In [1]: import numpy as np

In [2]: np.set_printoptions(suppress=True, linewidth=120)

In [3]: def rnd(a):
   ...:     return np.round(a, 4) + 0
   ...: 

In [4]: J = np.load("data.npy")

In [5]: J
Out[5]: 
array([[ 3,  3,  2,  2, -2,  2,  2,  0,  3],
       [ 0,  3, -2, -1,  2, -1,  1, -3, -2],
       [ 0,  0, -2, -2,  3, -3,  2,  0,  1],
       [ 0,  0,  0, -1, -2,  2,  0,  0,  0],
       [ 0,  0,  0,  0,  2,  3,  0,  1,  1],
       [ 0,  0,  0,  0,  0,  0, -3,  2,  1],
       [ 0,  0,  0,  0,  0,  0,  2,  3, -3],
       [ 0,  0,  0,  0,  0,  0,  0, -3,  1],
       [ 0,  0,  0,  0,  0,  0,  0,  0,  1]])

In [6]: U, sig, Vt = np.linalg.svd(J)

In [7]: vecs = Vt[:(sig > 1e-8).sum()]

In [8]: rng = np.random.default_rng(96927)

In [9]: x = J[5] + 3 * J[4] + rng.integers(2) * np.eye(9)[7]

In [10]: x
Out[10]: array([ 0.,  0.,  0.,  0.,  6.,  9., -3.,  6.,  4.])

In [11]: rnd(np.diag(vecs.T @ vecs))
Out[11]: array([0.8935, 0.9364, 0.3937, 0.802 , 0.9822, 0.9921, 1.    , 1.    , 1.    ])

In [12]: np.allclose(vecs.T @ vecs @ x, x)
Out[12]: True

In [13]: O, _ = np.linalg.qr(np.array([[-0.7, -0.5, 0.0, 1.9, -0.3, -1.3, -1.7],
    ...:     [-0.7, -0.5, 0.0, -1.0, -1.0, -2.1, -0.8],
    ...:     [1.9, 0.0, -1.1, 0.0, 1.7, -0.9, 0.3],
    ...:     [1.1, -0.2, 0.2, 0.5, 0.3, -0.5, 1.4],
    ...:     [-0.1, -0.2, 0.0, 1.1, 1.1, -0.4, 1.3],
    ...:     [-1.1, 0.6, 1.0, -0.4, -0.4, 1.2, 2.3],
    ...:     [-0.7, 0.5, 0.1, -0.4, 0.3, 1.7, 0.5]]))

In [14]: vals = np.array([-2, 3, 4, -1, 2, 8, 6])

In [15]: M = O @ np.diag(vals) @ O.T

In [16]: rnd(M)
Out[16]: 
array([[ 1.8317,  2.1103,  1.8812,  0.6588, -1.2946,  0.463 , -0.3432],
       [ 2.1103,  1.446 ,  1.8323,  0.8156,  0.3111,  0.3299,  0.1358],
       [ 1.8812,  1.8323,  2.2266, -1.744 , -0.6823,  2.914 ,  0.5365],
       [ 0.6588,  0.8156, -1.744 ,  3.5877, -0.2881,  0.7334,  1.4612],
       [-1.2946,  0.3111, -0.6823, -0.2881,  1.9477, -0.8009, -0.6265],
       [ 0.463 ,  0.3299,  2.914 ,  0.7334, -0.8009,  4.3655, -1.6197],
       [-0.3432,  0.1358,  0.5365,  1.4612, -0.6265, -1.6197,  4.5947]])

In [17]: M2 = np.linalg.inv(M)

In [18]: np.allclose(M2, M.T)
Out[18]: False

In [19]: E = np.load("m.npy")

In [20]: E
Out[20]: 
array([[-2.,  1.,  1.,  1.,  1.,  1.,  1.,  1.,  1.],
       [ 1., -2.,  1.,  1.,  1.,  1.,  1.,  1.,  1.],
       [ 1.,  1., -2.,  1.,  1.,  1.,  1.,  1.,  1.],
       [ 1.,  1.,  1., -2.,  1.,  1.,  1.,  1.,  1.],
       [ 1.,  1.,  1.,  1., -2.,  1.,  1.,  1.,  1.],
       [ 1.,  1.,  1.,  1.,  1., -2.,  1.,  1.,  1.],
       [ 1.,  1.,  1.,  1.,  1.,  1., -2.,  1.,  1.],
       [ 1.,  1.,  1.,  1.,  1.,  1.,  1., -2.,  1.],
       [ 1.,  1.,  1.,  1.,  1.,  1.,  1.,  1., -2.]])

In [21]: vals, vecs = np.linalg.eigh(E)

In [22]: x = np.array([3, 0, 5, 4, 4, 1, 2, 0, 3])

In [23]: rnd(vecs * np.maximum(vals, 0) @ vecs.T)
Out[23]: 
array([[0.6667, 0.6667, 0.6667, 0.6667, 0.6667, 0.6667, 0.6667, 0.6667, 0.6667],
       [0.6667, 0.6667, 0.6667, 0.6667, 0.6667, 0.6667, 0.6667, 0.6667, 0.6667],
       [0.6667, 0.6667, 0.6667, 0.6667, 0.6667, 0.6667, 0.6667, 0.6667, 0.6667],
       [0.6667, 0.6667, 0.6667, 0.6667, 0.6667, 0.6667, 0.6667, 0.6667, 0.6667],
       [0.6667, 0.6667, 0.6667, 0.6667, 0.6667, 0.6667, 0.6667, 0.6667, 0.6667],
       [0.6667, 0.6667, 0.6667, 0.6667, 0.6667, 0.6667, 0.6667, 0.6667, 0.6667],
       [0.6667, 0.6667, 0.6667, 0.6667, 0.6667, 0.6667, 0.6667, 0.6667, 0.6667],
       [0.6667, 0.6667, 0.6667, 0.6667, 0.6667, 0.6667, 0.6667, 0.6667, 0.6667],
       [0.6667, 0.6667, 0.6667, 0.6667, 0.6667, 0.6667, 0.6667, 0.6667, 0.6667]])

In [24]: x @ E @ x
Out[24]: np.float64(244.0)

In [25]: np.abs(E).sum(axis=1).max(), np.abs(vals).max()
Out[25]: (np.float64(10.0), np.float64(6.0))

In [26]: F = np.load("x.npy")

In [27]: F
Out[27]: 
array([[-1.,  3.,  0.,  0.,  0.,  0.,  0.,  0.],
       [ 3.,  2.,  3.,  0.,  0.,  0.,  0.,  0.],
       [ 0.,  3.,  0.,  3.,  0.,  0.,  0.,  0.],
       [ 0.,  0.,  3.,  0.,  3.,  0.,  0.,  0.],
       [ 0.,  0.,  0.,  3.,  1.,  3.,  0.,  0.],
       [ 0.,  0.,  0.,  0.,  3.,  1.,  3.,  0.],
       [ 0.,  0.,  0.,  0.,  0.,  3., -1.,  3.],
       [ 0.,  0.,  0.,  0.,  0.,  0.,  3., -1.]])

In [28]: rnd(np.linalg.matrix_power(F, 3))
Out[28]: 
array([[ -1.,  63.,   9.,  27.,   0.,   0.,   0.,   0.],
       [ 63.,  71.,  93.,  18.,  27.,   0.,   0.,   0.],
       [  9.,  93.,  18.,  81.,   9.,  27.,   0.,   0.],
       [ 27.,  18.,  81.,   9.,  84.,  18.,  27.,   0.],
       [  0.,  27.,   9.,  84.,  46.,  90.,   9.,  27.],
       [  0.,   0.,  27.,  18.,  90.,  37.,  84.,  -9.],
       [  0.,   0.,   0.,  27.,   9.,  84., -37.,  63.],
       [  0.,   0.,   0.,   0.,  27.,  -9.,  63., -28.]])

In [29]: np.allclose(F @ F.T, F.T @ F)
Out[29]: True

In [30]: F @ F
Out[30]: 
array([[10.,  3.,  9.,  0.,  0.,  0.,  0.,  0.],
       [ 3., 22.,  6.,  9.,  0.,  0.,  0.,  0.],
       [ 9.,  6., 18.,  0.,  9.,  0.,  0.,  0.],
       [ 0.,  9.,  0., 18.,  3.,  9.,  0.,  0.],
       [ 0.,  0.,  9.,  3., 19.,  6.,  9.,  0.],
       [ 0.,  0.,  0.,  9.,  6., 19.,  0.,  9.],
       [ 0.,  0.,  0.,  0.,  9.,  0., 19., -6.],
       [ 0.,  0.,  0.,  0.,  0.,  9., -6., 10.]])

In [31]: rnd(np.abs(np.linalg.eigvals(F)).max())
Out[31]: np.float64(6.1847)

In [32]: rnd(np.sort(np.abs(np.linalg.eigvals(F))))
Out[32]: array([0.8802, 1.1747, 2.9371, 2.9475, 4.6219, 5.157 , 5.4151, 6.1847])

In [33]: (F + F.T) / 2
Out[33]: 
array([[-1.,  3.,  0.,  0.,  0.,  0.,  0.,  0.],
       [ 3.,  2.,  3.,  0.,  0.,  0.,  0.,  0.],
       [ 0.,  3.,  0.,  3.,  0.,  0.,  0.,  0.],
       [ 0.,  0.,  3.,  0.,  3.,  0.,  0.,  0.],
       [ 0.,  0.,  0.,  3.,  1.,  3.,  0.,  0.],
       [ 0.,  0.,  0.,  0.,  3.,  1.,  3.,  0.],
       [ 0.,  0.,  0.,  0.,  0.,  3., -1.,  3.],
       [ 0.,  0.,  0.,  0.,  0.,  0.,  3., -1.]])

In [34]: np.trace(F)
Out[34]: np.float64(1.0)

In [35]: x = np.array([9, 0, 9, 2, 6, 2, 0, 8])

In [36]: F @ (2 * x)
Out[36]: array([-18., 108.,  12.,  90.,  36.,  40.,  60., -16.])

In [37]: F @ x
Out[37]: array([-9., 54.,  6., 45., 18., 20., 30., -8.])

In [38]: F @ np.ones(8)
Out[38]: array([2., 8., 6., 6., 7., 7., 5., 2.])

In [39]: F * x
Out[39]: 
array([[-9.,  0.,  0.,  0.,  0.,  0.,  0.,  0.],
       [27.,  0., 27.,  0.,  0.,  0.,  0.,  0.],
       [ 0.,  0.,  0.,  6.,  0.,  0.,  0.,  0.],
       [ 0.,  0., 27.,  0., 18.,  0.,  0.,  0.],
       [ 0.,  0.,  0.,  6.,  6.,  6.,  0.,  0.],
       [ 0.,  0.,  0.,  0., 18.,  2.,  0.,  0.],
       [ 0.,  0.,  0.,  0.,  0.,  6., -0., 24.],
       [ 0.,  0.,  0.,  0.,  0.,  0.,  0., -8.]])

In [40]: np.einsum("ij,j->i", F, x)
Out[40]: array([-9., 54.,  6., 45., 18., 20., 30., -8.])

In [41]: O, vecs = np.linalg.qr(F[:, :1])[0], np.linalg.qr(F[:, 1:])[0]

In [42]: sig = np.linalg.svd(O.T @ vecs, compute_uv=False)

In [43]: rnd(np.linalg.norm(O @ O.T - vecs @ vecs.T, 2))
Out[43]: np.float64(1.0)

In [44]: rnd(sig)
Out[44]: array([0.85])

In [45]: vals, vecs = np.linalg.eigh(F)

In [46]: x = np.array([6, -6, -8, 1, -2, 3, 3, 2])

In [47]: (np.sign(vecs[:, -1].round(6)) == np.sign(vecs[0, -1].round(6))).astype(int)
Out[47]: array([1, 1, 1, 1, 1, 1, 1, 1])

In [48]: x @ F @ x
Out[48]: np.float64(102.0)

In [49]: x = np.array([-3, -2, -3, 2, 0, 3, 1, -1])

In [50]: y = F @ x

In [51]: y
Out[51]: array([ -3., -22.,   0.,  -9.,  15.,   6.,   5.,   4.])

In [52]: rnd(np.linalg.solve(F, y + F[:, 0]))
Out[52]: array([-2., -2., -3.,  2.,  0.,  3.,  1., -1.])

In [53]: rnd(np.linalg.solve(F, 3 * y))
Out[53]: array([-9., -6., -9.,  6.,  0.,  9.,  3., -3.])

In [54]: K = np.loadtxt("case4.csv", delimiter=",")

In [55]: rnd(K)
Out[55]: 
array([[ 0.0851,  0.0077,  0.0155, -0.0696, -0.1392, -0.0541,  0.1547,  0.0077, -0.1624],
       [ 0.0077,  0.0007,  0.0014, -0.0063, -0.0127, -0.0049,  0.0141,  0.0007, -0.0148],
       [ 0.0155,  0.0014,  0.0028, -0.0127, -0.0253, -0.0098,  0.0281,  0.0014, -0.0295],
       [-0.0696, -0.0063, -0.0127,  0.057 ,  0.1139,  0.0443, -0.1266, -0.0063,  0.1329],
       [-0.1392, -0.0127, -0.0253,  0.1139,  0.2278,  0.0886, -0.2532, -0.0127,  0.2658],
       [-0.0541, -0.0049, -0.0098,  0.0443,  0.0886,  0.0345, -0.0985, -0.0049,  0.1034],
       [ 0.1547,  0.0141,  0.0281, -0.1266, -0.2532, -0.0985,  0.2813,  0.0141, -0.2954],
       [ 0.0077,  0.0007,  0.0014, -0.0063, -0.0127, -0.0049,  0.0141,  0.0007, -0.0148],
       [-0.1624, -0.0148, -0.0295,  0.1329,  0.2658,  0.1034, -0.2954, -0.0148,  0.3101]])

In [56]: x = np.array([2, 0, 2, 0, 3, 2, 3, 3, 2])

In [57]: rnd((x - K @ x) @ (K @ x))
Out[57]: np.float64(0.0)

In [58]: rnd(np.trace(K))
Out[58]: np.float64(1.0)

In [59]: rnd(np.linalg.eigvalsh(2 * K - np.eye(9)))
Out[59]: array([-1., -1., -1., -1., -1., -1., -1., -1.,  1.])

In [60]: rnd(K @ x)
Out[60]: array([-0.1624, -0.0148, -0.0295,  0.1329,  0.2658,  0.1034, -0.2954, -0.0148,  0.3101])
